% python3 -q
>>> import numpy as np
>>> import numpy.linalg as la
>>> np.set_printoptions(suppress=True, linewidth=100)
>>> m1 = np.load("arr.npy")
>>> print(m1)
[[0 0 1 0 0 0 0 0 0]
 [0 0 0 0 0 0 0 1 0]
 [0 0 0 0 1 0 0 0 0]
 [1 0 0 0 0 0 0 0 0]
 [0 0 0 0 0 0 1 0 0]
 [0 0 0 1 0 0 0 0 0]
 [0 0 0 0 0 1 0 0 0]
 [0 1 0 0 0 0 0 0 0]
 [0 0 0 0 0 0 0 0 1]]
>>> def softmax(z):
...     e = np.exp(z - z.max(axis=-1, keepdims=True))
...     return e / e.sum(axis=-1, keepdims=True)
... 
>>> print(np.round(softmax(m1[1] + -2), 3))
[0.093 0.093 0.093 0.093 0.093 0.093 0.093 0.254 0.093]
>>> print(np.round(softmax(m1[1]), 3))
[0.093 0.093 0.093 0.093 0.093 0.093 0.093 0.254 0.093]
>>> print(np.round(softmax(10 * m1[1]), 3) + 0)
[0. 0. 0. 0. 0. 0. 0. 1. 0.]
>>> S = m1 @ m1.T / np.sqrt(9)
>>> print(np.round(softmax(S), 3))
[[0.149 0.106 0.106 0.106 0.106 0.106 0.106 0.106 0.106]
 [0.106 0.149 0.106 0.106 0.106 0.106 0.106 0.106 0.106]
 [0.106 0.106 0.149 0.106 0.106 0.106 0.106 0.106 0.106]
 [0.106 0.106 0.106 0.149 0.106 0.106 0.106 0.106 0.106]
 [0.106 0.106 0.106 0.106 0.149 0.106 0.106 0.106 0.106]
 [0.106 0.106 0.106 0.106 0.106 0.149 0.106 0.106 0.106]
 [0.106 0.106 0.106 0.106 0.106 0.106 0.149 0.106 0.106]
 [0.106 0.106 0.106 0.106 0.106 0.106 0.106 0.149 0.106]
 [0.106 0.106 0.106 0.106 0.106 0.106 0.106 0.106 0.149]]
>>> print(np.round(softmax(S)[1] @ m1, 3))
[0.106 0.106 0.106 0.106 0.106 0.106 0.106 0.149 0.106]
>>> print(softmax(S).round(6).argmax(axis=1))
[0 1 2 3 4 5 6 7 8]
>>> print(np.flatnonzero(la.matrix_power((m1 != 0) + (m1.T != 0) + np.eye(9), 9)[3]))
[0 2 3 4 5 6]
>>> print(m1 @ m1)
[[0 0 0 0 1 0 0 0 0]
 [0 1 0 0 0 0 0 0 0]
 [0 0 0 0 0 0 1 0 0]
 [0 0 1 0 0 0 0 0 0]
 [0 0 0 0 0 1 0 0 0]
 [1 0 0 0 0 0 0 0 0]
 [0 0 0 1 0 0 0 0 0]
 [0 0 0 0 0 0 0 1 0]
 [0 0 0 0 0 0 0 0 1]]
>>> print((la.matrix_power((m1 != 0) + (m1.T != 0) + np.eye(9), 9) > 0).astype(int))
[[1 0 1 1 1 1 1 0 0]
 [0 1 0 0 0 0 0 1 0]
 [1 0 1 1 1 1 1 0 0]
 [1 0 1 1 1 1 1 0 0]
 [1 0 1 1 1 1 1 0 0]
 [1 0 1 1 1 1 1 0 0]
 [1 0 1 1 1 1 1 0 0]
 [0 1 0 0 0 0 0 1 0]
 [0 0 0 0 0 0 0 0 1]]
>>> print(np.round(np.sort(la.eigvals(m1).real), 3))
[-1.  -1.  -0.5 -0.5  0.5  0.5  1.   1.   1. ]
>>> q, Rm = la.qr(m1)
>>> print(q.T @ q)
[[1. 0. 0. 0. 0. 0. 0. 0. 0.]
 [0. 1. 0. 0. 0. 0. 0. 0. 0.]
 [0. 0. 1. 0. 0. 0. 0. 0. 0.]
 [0. 0. 0. 1. 0. 0. 0. 0. 0.]
 [0. 0. 0. 0. 1. 0. 0. 0. 0.]
 [0. 0. 0. 0. 0. 1. 0. 0. 0.]
 [0. 0. 0. 0. 0. 0. 1. 0. 0.]
 [0. 0. 0. 0. 0. 0. 0. 1. 0.]
 [0. 0. 0. 0. 0. 0. 0. 0. 1.]]
>>> print(abs(Rm[0, 0]), np.round(la.norm(m1[:, 0]), 3))
1.0 1.0
>>> print(np.trace(q @ q.T))
9.0
>>> print(np.abs(np.diag(Rm)))
[1. 1. 1. 1. 1. 1. 1. 1. 1.]
>>> other = np.array([[1, 1], [1, -1]])
>>> rng = np.random.default_rng(379481)
>>> J = np.kron(other, np.kron(other, other))[rng.permutation(8)][:7]
>>> print(J)
[[ 1  1  1  1  1  1  1  1]
 [ 1 -1 -1  1  1 -1 -1  1]
 [ 1  1 -1 -1 -1 -1  1  1]
 [ 1 -1  1 -1 -1  1 -1  1]
 [ 1  1 -1 -1  1  1 -1 -1]
 [ 1 -1 -1  1 -1  1  1 -1]
 [ 1  1  1  1 -1 -1 -1 -1]]
>>> x = np.array([2, 0, 0, 1, -2, -1, -1, 1])
>>> print((J * x).sum(axis=1))
[ 0  4  4  4 -2  2  6]
>>> x @ J
Traceback (most recent call last):
  File "<python-input-28>", line 1, in <module>
    x @ J
    ~~^~~
ValueError: matmul: Input operand 1 has a mismatch in its core dimension 0, with gufunc signature (n?,k),(k,m?)->(n?,m?) (size 7 is different from 8)
>>> u, g = J[2], J[5]
>>> print(u @ g)
0
>>> print(u @ u)
8
>>> pr = (u @ g) / (u @ u) * u
>>> print(np.outer(u, g))
[[ 1 -1 -1  1 -1  1  1 -1]
 [ 1 -1 -1  1 -1  1  1 -1]
 [-1  1  1 -1  1 -1 -1  1]
 [-1  1  1 -1  1 -1 -1  1]
 [-1  1  1 -1  1 -1 -1  1]
 [-1  1  1 -1  1 -1 -1  1]
 [ 1 -1 -1  1 -1  1  1 -1]
 [ 1 -1 -1  1 -1  1  1 -1]]
>>> print((g - pr) @ u)
0.0
>>> print(g - pr)
[ 1. -1. -1.  1. -1.  1.  1. -1.]
>>> print(pr)
[ 0.  0. -0. -0. -0. -0.  0.  0.]
>>> print(round(la.norm(u + g) ** 2 + la.norm(u - g) ** 2, 3))
32.0
>>> mat = np.loadtxt("layer5.csv", delimiter=",")
>>> print(mat.round(3))
[[ 0.365  0.068 -0.195 -0.156 -0.012  0.235  0.034  0.319 -0.025  0.078]
 [ 0.068  0.615  0.033  0.072  0.156  0.019  0.079 -0.059 -0.287  0.33 ]
 [-0.195  0.033  0.381  0.117 -0.12  -0.211  0.137 -0.01   0.219  0.239]
 [-0.156  0.072  0.117  0.089  0.027 -0.141  0.042 -0.117 -0.038  0.017]
 [-0.012  0.156 -0.12   0.027  0.134 -0.027  0.001 -0.089 -0.241 -0.097]
 [ 0.235  0.019 -0.211 -0.141 -0.027  0.423 -0.297 -0.046  0.092  0.156]
 [ 0.034  0.079  0.137  0.042  0.001 -0.297  0.391  0.334 -0.093 -0.036]
 [ 0.319 -0.059 -0.01  -0.117 -0.089 -0.046  0.334  0.582  0.048  0.003]
 [-0.025 -0.287  0.219 -0.038 -0.241  0.092 -0.093  0.048  0.461  0.197]
 [ 0.078  0.33   0.239  0.017 -0.097  0.156 -0.036  0.003  0.197  0.558]]
>>> # a projection of rank 4
>>> other = mat + rng.integers(-2, 3, (10, 4)) @ rng.integers(-2, 3, (4, 10))
>>> print(other.round(3))
[[ -0.635  -9.932  -0.195   1.844   4.988   3.235   6.034  -0.681   5.975  -6.922]
 [ -0.932   2.615   2.033  -3.928   3.156  -4.981  -1.921   0.941  -2.287   7.33 ]
 [  1.805   2.033  -2.619  -0.883   0.88    1.789  -3.863   0.99    4.219  -0.761]
 [ -0.156  -1.928  -0.883  -1.911   1.027   1.859  -1.958   1.883   1.962  -1.983]
 [ -1.012   0.156   2.88    0.027   6.134  -7.027   4.001  -3.089  -0.241   6.903]
 [  0.235  -2.981  -2.211  -3.141  -1.027   5.423  -4.297   3.954   2.092  -4.844]
 [  1.034   7.079   0.137   4.042  -7.999  -0.297   0.391  -1.666  -6.093   0.964]
 [  2.319   5.941  -0.01    5.883  -0.089  -4.046   4.334  -5.418   0.048   4.003]
 [ -1.025 -10.287   0.219   1.962   4.759   3.092   5.907  -0.952   6.461  -6.803]
 [  0.078   1.33    1.239   4.017  -2.097  -0.844   3.964  -2.997  -1.803   0.558]]
>>> print(np.round(la.svd(other - mat, compute_uv=False), 3) + 0)
[26.96  19.056 15.355  7.826  0.     0.     0.     0.     0.     0.   ]
>>> print(np.abs(other - mat).sum(axis=1))
[41. 29. 21. 16. 31. 29. 29. 32. 41. 18.]
>>> print(la.matrix_rank(other - mat, tol=1e-8))
4
>>> U, sig, Vt = la.svd(mat)
>>> vecs = Vt[:(sig > 1e-8).sum()]
>>> x = mat[0] + -1 * mat[5] + rng.integers(2) * np.eye(10)[0]
>>> print(x.round(3))
[ 0.131  0.05   0.016 -0.015  0.014 -0.189  0.332  0.365 -0.117 -0.078]
>>> print(la.matrix_rank(np.vstack([mat, x])))
4
>>> print(np.allclose(vecs.T @ vecs @ x, x))
True
>>> print(np.round(vecs.T @ vecs, 3))
[[ 0.365  0.068 -0.195 -0.156 -0.012  0.235  0.034  0.319 -0.025  0.078]
 [ 0.068  0.615  0.033  0.072  0.156  0.019  0.079 -0.059 -0.287  0.33 ]
 [-0.195  0.033  0.381  0.117 -0.12  -0.211  0.137 -0.01   0.219  0.239]
 [-0.156  0.072  0.117  0.089  0.027 -0.141  0.042 -0.117 -0.038  0.017]
 [-0.012  0.156 -0.12   0.027  0.134 -0.027  0.001 -0.089 -0.241 -0.097]
 [ 0.235  0.019 -0.211 -0.141 -0.027  0.423 -0.297 -0.046  0.092  0.156]
 [ 0.034  0.079  0.137  0.042  0.001 -0.297  0.391  0.334 -0.093 -0.036]
 [ 0.319 -0.059 -0.01  -0.117 -0.089 -0.046  0.334  0.582  0.048  0.003]
 [-0.025 -0.287  0.219 -0.038 -0.241  0.092 -0.093  0.048  0.461  0.197]
 [ 0.078  0.33   0.239  0.017 -0.097  0.156 -0.036  0.003  0.197  0.558]]
>>> data = np.loadtxt("block2.csv", delimiter=",")
>>> print(data)
[[ 1.  0.  2. -3.  0.  3.  3. -2.  0.]
 [-3.  0.  0.  2.  3. -3. -3. -1. -3.]
 [ 0.  0.  0. -1. -8. -7.  7.  3. -1.]
 [ 0.  0.  0. -2. -7.  4. -9. -5. -9.]
 [ 0.  0.  1. -1. -9.  9.  6.  8. -7.]
 [ 0.  0.  7.  0.  2.  5.  7. -1.  9.]
 [ 0.  0.  3. -5.  8.  8. -9.  5.  3.]
 [ 0.  0.  5.  4. -3. -1. -7. -4.  7.]
 [ 0.  0. -7.  5.  0. -6.  0.  9.  1.]]
>>> U, sig, Vt = la.svd(data)
>>> vecs = Vt[:(sig > 1e-8).sum()]
>>> x = data[7] + -2 * data[2] + rng.integers(2) * np.eye(9)[3]
>>> print(x)
[  0.   0.   5.   7.  13.  13. -21. -10.   9.]
>>> print(la.matrix_rank(np.vstack([data, x])))
8
>>> u = np.array([0, -9, -2])
>>> print(np.array([np.convolve(row, u, "same") for row in data]))
[[ -9.  -2. -18.  23.   6. -27. -33.  12.   4.]
 [ 27.   6.   0. -18. -31.  21.  33.  15.  29.]
 [  0.   0.   0.   9.  74.  79. -49. -41.   3.]
 [  0.   0.   0.  18.  67. -22.  73.  63.  91.]
 [  0.   0.  -9.   7.  83. -63. -72. -84.  47.]
 [  0.   0. -63. -14. -18. -49. -73.  -5. -79.]
 [  0.   0. -27.  39. -62. -88.  65. -27. -37.]
 [  0.   0. -45. -46.  19.  15.  65.  50. -55.]
 [  0.   0.  63. -31. -10.  54.  12. -81. -27.]]
>>> print(np.cross(data[8, :3], data[2, :3]))
[ 0. -0.  0.]
>>> print(np.correlate(data[8], data[2], "full"))
[  0.   0.   7. -26. -34.  90.   3. -84.  63. 114. -50. -79. -17.  -1.   0.   0.   0.]
>>> print(np.argsort(-la.norm(data, axis=0).round(6), kind="stable")[:3])
[6 5 4]
>>> print(round(la.norm(data, 2) / la.norm(data), 3))
0.548
>>> print(np.round(np.trace(la.pinv(data) @ data), 3))
8.0
>>> print(la.lstsq(data[:-1].T, data[-1])[2])
8
>>> print(np.abs(np.diag(la.qr(data)[1])) > 1e-9)
[ True False  True  True  True  True  True  True  True]
>>> print(np.round(data @ la.pinv(data) @ data, 3) + 0)
[[ 1.  0.  2. -3.  0.  3.  3. -2.  0.]
 [-3.  0.  0.  2.  3. -3. -3. -1. -3.]
 [ 0.  0.  0. -1. -8. -7.  7.  3. -1.]
 [ 0.  0.  0. -2. -7.  4. -9. -5. -9.]
 [ 0.  0.  1. -1. -9.  9.  6.  8. -7.]
 [ 0.  0.  7.  0.  2.  5.  7. -1.  9.]
 [ 0.  0.  3. -5.  8.  8. -9.  5.  3.]
 [ 0.  0.  5.  4. -3. -1. -7. -4.  7.]
 [ 0.  0. -7.  5.  0. -6.  0.  9.  1.]]
>>> A = np.loadtxt("w.csv", delimiter=",")
>>> print(A)
[[3.05 1.   6.   5.   9.   2.  ]
 [1.   9.05 6.   1.   9.   8.  ]
 [7.   8.   4.05 3.   2.   4.  ]
 [6.   7.   4.   5.05 8.   1.  ]
 [1.   7.   3.   5.   8.05 0.  ]
 [3.   1.   6.   5.   9.   2.05]]
>>> t3 = np.stack([J, 5 * J, J[::-1]])
>>> print(t3.shape)
(3, 7, 8)
>>> print(t3.sum(axis=0))
[[ 7  7  7  7  5  5  5  5]
 [ 7 -7 -7  7  5 -5 -5  5]
 [ 7  7 -7 -7 -5 -5  5  5]
 [ 7 -7  7 -7 -7  7 -7  7]
 [ 7  7 -7 -7  5  5 -5 -5]
 [ 7 -7 -7  7 -5  5  5 -5]
 [ 7  7  7  7 -5 -5 -5 -5]]
>>> print(la.matrix_rank(t3.reshape(3, -1)))
2
>>> print(np.einsum("bij,cij->bc", t3, t3))
[[  56  280    8]
 [ 280 1400   40]
 [   8   40   56]]
>>> print(np.round(la.norm(t3, axis=(1, 2)), 3))
[ 7.483 37.417  7.483]
